$ python -q
>>> import numpy as np
>>> np.set_printoptions(precision=3, suppress=True, linewidth=100)
>>> rd = lambda a: np.round(a, 3) + 0
>>> W0 = np.array([[2.0, 2.0, 0.0], [2.0, 0.0, 0.0], [0.0, 0.0, 1.0]])
>>> # 2 blocks once reordered
>>> evals, V = np.linalg.eigh(W0)
>>> vec = np.array([9, -4, 5])
>>> (np.sign(V[:, -1].round(6)) == np.sign(V[0, -1].round(6))).astype(int)
array([1, 1, 0])
>>> vec @ W0 @ vec
np.float64(43.0)
>>> A2 = W0 / np.sqrt((W0 ** 2).mean(axis=1, keepdims=True))
>>> rd(A2[1])
array([1.732, 0.   , 0.   ])
>>> rd(W0 - W0.mean(axis=1, keepdims=True))
array([[ 0.667,  0.667, -1.333],
       [ 1.333, -0.667, -0.667],
       [-0.333, -0.333,  0.667]])
>>> np.linalg.matrix_rank(A2) == np.linalg.matrix_rank(W0)
np.True_
>>> P = np.triu(np.array([[-9, -1, -8], [4, 8, -2], [8, 9, -5]]), 1) + np.eye(3)
>>> A2 = P @ W0 @ np.linalg.inv(P)
>>> A2
array([[ 0.,  2., -4.],
       [ 2.,  2., 18.],
       [ 0.,  0.,  1.]])
>>> P @ W0 - W0 @ P
array([[-2.,  2., 12.],
       [ 0.,  2., 14.],
       [ 0.,  0.,  0.]])
>>> rd(np.poly(A2))
array([ 1., -3., -2.,  4.])
>>> np.trace(A2), np.trace(W0)
(np.float64(3.0), np.float64(3.0))
>>> mat = np.array([[-4.7, -4.0, -3.0, -2.0],
...     [-3.0, 3.3, -3.0, 0.0],
...     [1.0, -4.0, 1.3, -1.0],
...     [-5.0, -4.0, -3.0, -1.7]])
>>> mat
array([[-4.7, -4. , -3. , -2. ],
       [-3. ,  3.3, -3. ,  0. ],
       [ 1. , -4. ,  1.3, -1. ],
       [-5. , -4. , -3. , -1.7]])
>>> vec = np.array([-2, -1, 0, 1])
>>> np.linalg.norm(mat @ vec) <= np.linalg.norm(mat, 2) * np.linalg.norm(vec) + 1e-9
np.True_
>>> mat @ vec
array([11.4,  2.7,  1. , 12.3])
>>> (mat * vec).sum(axis=1)
array([11.4,  2.7,  1. , 12.3])
>>> mat @ (2 * vec)
array([22.8,  5.4,  2. , 24.6])
>>> mat * vec
array([[ 9.4,  4. , -0. , -2. ],
       [ 6. , -3.3, -0. ,  0. ],
       [-2. ,  4. ,  0. , -1. ],
       [10. ,  4. , -0. , -1.7]])
>>> P = np.triu(np.array([[-1, 1, -2, 2], [1, -2, 1, 0], [1, 3, 1, 1], [0, -2, 0, -2]]), 1) + np.eye(4)
>>> A2 = P @ mat @ np.linalg.inv(P)
>>> rd(A2)
array([[-19.7,  19. , -73. , 109. ],
       [ -2. ,   1.3,  -7. ,  10. ],
       [ -4. ,  -4. ,  -5.7,  11. ],
       [ -5. ,   1. , -14. ,  22.3]])
>>> rd(np.poly(A2))
array([  1.   ,   1.8  , -51.16 ,  15.102,   0.017])
>>> left, sv, Vt = np.linalg.svd(mat)
>>> np.argmax(sv[:-1] / (sv[1:] + 1e-6)) + 1
np.int64(3)
>>> rd(sv)
array([10.374,  6.689,  0.429,  0.001])
>>> A2 = left[:, :3] @ np.diag(sv[:3]) @ Vt[:3]
>>> rd(np.abs(mat - A2).max())
np.float64(0.0)
>>> np.linalg.matrix_rank(A2)
np.int64(3)
>>> rd(A2)
array([[-4.7, -4. , -3. , -2. ],
       [-3. ,  3.3, -3. ,  0. ],
       [ 1. , -4. ,  1.3, -1. ],
       [-5. , -4. , -3. , -1.7]])
>>> np.linalg.matrix_rank(mat, rtol=0.05)
np.int64(2)
>>> t3 = np.stack([A2, -3 * A2, A2[::-1]])
>>> t3.shape
(3, 4, 4)
>>> np.linalg.matrix_rank(t3.reshape(3, -1))
np.int64(2)
>>> np.linalg.matrix_rank(t3)
array([3, 3, 3])
>>> A2 = mat / np.linalg.norm(mat, axis=1, keepdims=True)
>>> gram = A2 @ A2.T
>>> (gram - 2 * np.eye(4)).round(6).argmax(axis=1)
array([3, 3, 0, 0])
>>> rd(np.linalg.norm(A2, axis=1))
array([1., 1., 1., 1.])
>>> np.argwhere(np.triu(np.abs(gram) > 0.95, 1))
array([[0, 3]])
>>> m1 = np.load("w.npy")
>>> m1
array([[ 0, -2, -7],
       [ 0,  0,  8],
       [ 0,  0,  0]])
>>> np.linalg.matrix_rank(m1, rtol=0.1)
np.int64(2)
>>> np.linalg.cond(m1) > 100
np.True_
>>> A2 = np.array([[-5, -7], [-5, -2], [-4, 8], [1, 2]])
>>> cent = np.array([[5, 7, -2], [2, 2, 1]])
>>> X = A2 @ cent
>>> X
array([[-39, -49,   3],
       [-29, -39,   8],
       [ -4, -12,  16],
       [  9,  11,   0]])
>>> left, sv, Vt = np.linalg.svd(X)
>>> np.argmax(sv[:-1] / (sv[1:] + 1e-6)) + 1
np.int64(2)
>>> A2 = left[:, :2] @ np.diag(sv[:2]) @ Vt[:2]
>>> rd(np.abs(X - A2).max())
np.float64(0.0)
>>> np.argsort(-np.linalg.norm(X, axis=0).round(6), kind="stable")[:3]
array([1, 0, 2])
>>> np.linalg.matrix_rank(X, rtol=0.1)
np.int64(2)
>>> np.linalg.cond(X) > 100
np.True_
>>> np.linalg.matrix_rank(mat, rtol=0.1)
np.int64(2)
>>> np.linalg.cond(mat) > 100
np.True_
>>> rd(np.linalg.norm(mat, 2) / np.linalg.norm(mat))
np.float64(0.84)
>>> np.argsort(-np.linalg.norm(mat, axis=0).round(6), kind="stable")[:3]
array([1, 0, 2])
>>> M = np.array([[3.0, 3.0, 0.0, 0.0],
...     [1.0, 1.0, 2.0, 0.0],
...     [3.0, 3.0, 2.0, 0.0],
...     [0.0, 0.0, 0.0, 5.0]])
>>> P = np.triu(np.array([[2, 0, -1, 0], [1, -1, -1, -1], [-1, 2, 2, -1], [2, 1, -1, 0]]), 1) + np.eye(4)
>>> A2 = P @ M @ np.linalg.inv(P)
>>> np.linalg.matrix_rank(A2)
np.int64(3)
>>> rd(np.poly(A2))
array([  1., -11.,  32., -10.,   0.])
>>> rd(np.linalg.det(A2))
np.float64(0.0)
>>> P @ M - M @ P
array([[-3., -3.,  4.,  3.],
       [-3., -3.,  0., -2.],
       [ 0.,  0.,  6.,  0.],
       [ 0.,  0.,  0.,  0.]])
>>> K = np.loadtxt("out11.csv", delimiter=",")
>>> K
array([[0.667, 0.   , 0.333],
       [0.   , 1.   , 0.   ],
       [0.   , 0.   , 1.   ]])
>>> # row-stochastic, so 1 is an eigenvalue
>>> rd(np.linalg.norm(m1, "nuc"))
np.float64(12.207)
>>> rd(np.linalg.norm(m1, 2))
np.float64(10.713)
>>> rd(np.linalg.norm(m1, axis=1))
array([7.28, 8.  , 0.  ])
>>> rd(np.linalg.norm(m1[1], 1)), rd(np.linalg.norm(m1[1], np.inf))
(np.float64(8.0), np.float64(8.0))
>>> t3 = np.stack([K, -3 * K, K[::-1]])
>>> rd(np.linalg.norm(t3, axis=(1, 2)))
array([1.599, 4.796, 1.599])
>>> np.linalg.matrix_rank(t3)
array([3, 3, 3])
>>> t3.shape
(3, 3, 3)
>>> rd(np.einsum("bij,cij->bc", t3, t3))
array([[ 2.556, -7.667,  1.666],
       [-7.667, 23.002, -4.998],
       [ 1.666, -4.998,  2.556]])
>>> np.unravel_index(np.abs(K).argmax(), K.shape)
(np.int64(1), np.int64(1))
>>> rd(np.linalg.svd(K, compute_uv=False))
array([1.085, 1.   , 0.615])
>>> np.abs(K).max()
np.float64(1.0)
>>> K.sum(axis=0)
array([0.667, 1.   , 1.333])
>>> feats = np.array([[4, 6, 9, 3], [2, 6, 6, 2], [3, 9, 11, 5], [2, 6, 7, 3]])
>>> # null space of dimension 1
>>> rd(np.poly(feats))
array([  1., -24.,  51., -34.,   0.])
>>> rd(np.linalg.det(2 * feats)), rd(np.linalg.det(feats))
(np.float64(0.0), np.float64(0.0))
>>> rd(np.linalg.eigvals(feats))
array([21.724+0.j  ,  1.138+0.52j,  1.138-0.52j,  0.   +0.j  ])
>>> np.einsum("ii->", feats)
np.int64(24)
>>> rd(np.linalg.det(feats.T))
np.float64(0.0)
>>> rank = np.linalg.matrix_rank(feats)
>>> rank
np.int64(3)
>>> ns = np.linalg.svd(feats)[2][rank:].T
>>> rd(ns[:, 0] / ns[np.abs(ns[:, 0]).round(6).argmax(), 0])
array([ 1.   ,  0.333, -1.   ,  1.   ])
>>> ns.shape
(4, 1)
>>> np.linalg.matrix_rank(feats.T @ feats), np.linalg.matrix_rank(feats @ feats.T)
(np.int64(3), np.int64(3))
>>> rd(feats @ ns)
array([[0.],
       [0.],
       [0.],
       [0.]])
>>> [int(np.linalg.matrix_rank(feats[:i])) for i in range(1, len(feats) + 1)]
[1, 2, 3, 3]
>>> [int(np.linalg.matrix_rank(np.delete(feats, i, axis=0))) for i in range(4)]
[2, 3, 3, 3]
>>> rd(ns @ ns.T)
array([[ 0.321,  0.107, -0.321,  0.321],
       [ 0.107,  0.036, -0.107,  0.107],
       [-0.321, -0.107,  0.321, -0.321],
       [ 0.321,  0.107, -0.321,  0.321]])
>>> rng = np.random.default_rng(954)
>>> data = np.eye(4, dtype=int)[rng.permutation(4)]
>>> data
array([[0, 1, 0, 0],
       [0, 0, 1, 0],
       [0, 0, 0, 1],
       [1, 0, 0, 0]])
>>> # a transition matrix
>>> data[:, 2] @ data[:, 1]
np.int64(0)
>>> rd(np.linalg.svd(data, compute_uv=False))
array([1., 1., 1., 1.])
>>> rd(np.linalg.pinv(data))
array([[0., 0., 0., 1.],
       [1., 0., 0., 0.],
       [0., 1., 0., 0.],
       [0., 0., 1., 0.]])
>>> A2 = data / np.sqrt((data ** 2).mean(axis=1, keepdims=True))
>>> A2[3]
array([2., 0., 0., 0.])
>>> rd(np.linalg.norm(A2, axis=1))
array([2., 2., 2., 2.])
>>> data - data.mean(axis=1, keepdims=True)
array([[-0.25,  0.75, -0.25, -0.25],
       [-0.25, -0.25,  0.75, -0.25],
       [-0.25, -0.25, -0.25,  0.75],
       [ 0.75, -0.25, -0.25, -0.25]])
>>> np.linalg.matrix_rank(A2) == np.linalg.matrix_rank(data)
np.True_
